% ipython --no-banner

In [1]: import numpy as np

In [2]: np.set_printoptions(precision=2, suppress=True, linewidth=160)

In [3]: def tidy(a):
   ...:     return np.round(a, 2) + 0
   ...: 

In [4]: F = np.arange(15).reshape(5, 3) + 3

In [5]: F
Out[5]: 
array([[ 3,  4,  5],
       [ 6,  7,  8],
       [ 9, 10, 11],
       [12, 13, 14],
       [15, 16, 17]])

In [6]: C2 = F.T @ F

In [7]: tidy(np.linalg.eigvalsh(C2)[::-1])
Out[7]: array([1778.48,    1.52,    0.  ])

In [8]: (F @ F.T).shape
Out[8]: (5, 5)

In [9]: np.trace(C2), (F ** 2).sum()
Out[9]: (np.int64(1780), np.int64(1780))

In [10]: np.allclose(C2, C2.T)
Out[10]: True

In [11]: rank = np.linalg.matrix_rank(F)

In [12]: rank
Out[12]: np.int64(2)

In [13]: ns = np.linalg.svd(F)[2][rank:].T

In [14]: ns.shape
Out[14]: (3, 1)

In [15]: tidy(ns[:, 0] / ns[np.abs(ns[:, 0]).round(6).argmax(), 0])
Out[15]: array([-0.5,  1. , -0.5])

In [16]: np.linalg.matrix_rank(F.T @ F), np.linalg.matrix_rank(F @ F.T)
Out[16]: (np.int64(2), np.int64(2))

In [17]: u = np.array([-2, 3, 5])

In [18]: np.cross(F[0, :3], F[1, :3])
Out[18]: array([-3,  6, -3])

In [19]: np.polyval(u, F[0])
Out[19]: array([ -4, -15, -30])

In [20]: np.correlate(F[0], F[1], "full")
Out[20]: array([24, 53, 86, 59, 30])

In [21]: m1 = np.load("case11.npy")

In [22]: m1
Out[22]: 
array([[1, 1, 2, 0, 3],
       [1, 2, 1, 1, 1],
       [1, 2, 3, 3, 2],
       [1, 1, 2, 0, 3]])

In [23]: tidy(m1 @ np.linalg.pinv(m1) @ m1)
Out[23]: 
array([[1., 1., 2., 0., 3.],
       [1., 2., 1., 1., 1.],
       [1., 2., 3., 3., 2.],
       [1., 1., 2., 0., 3.]])

In [24]: np.abs(np.diag(np.linalg.qr(m1)[1])) > 1e-9
Out[24]: array([ True,  True,  True, False])

In [25]: tidy(np.trace(np.linalg.pinv(m1) @ m1))
Out[25]: np.float64(3.0)
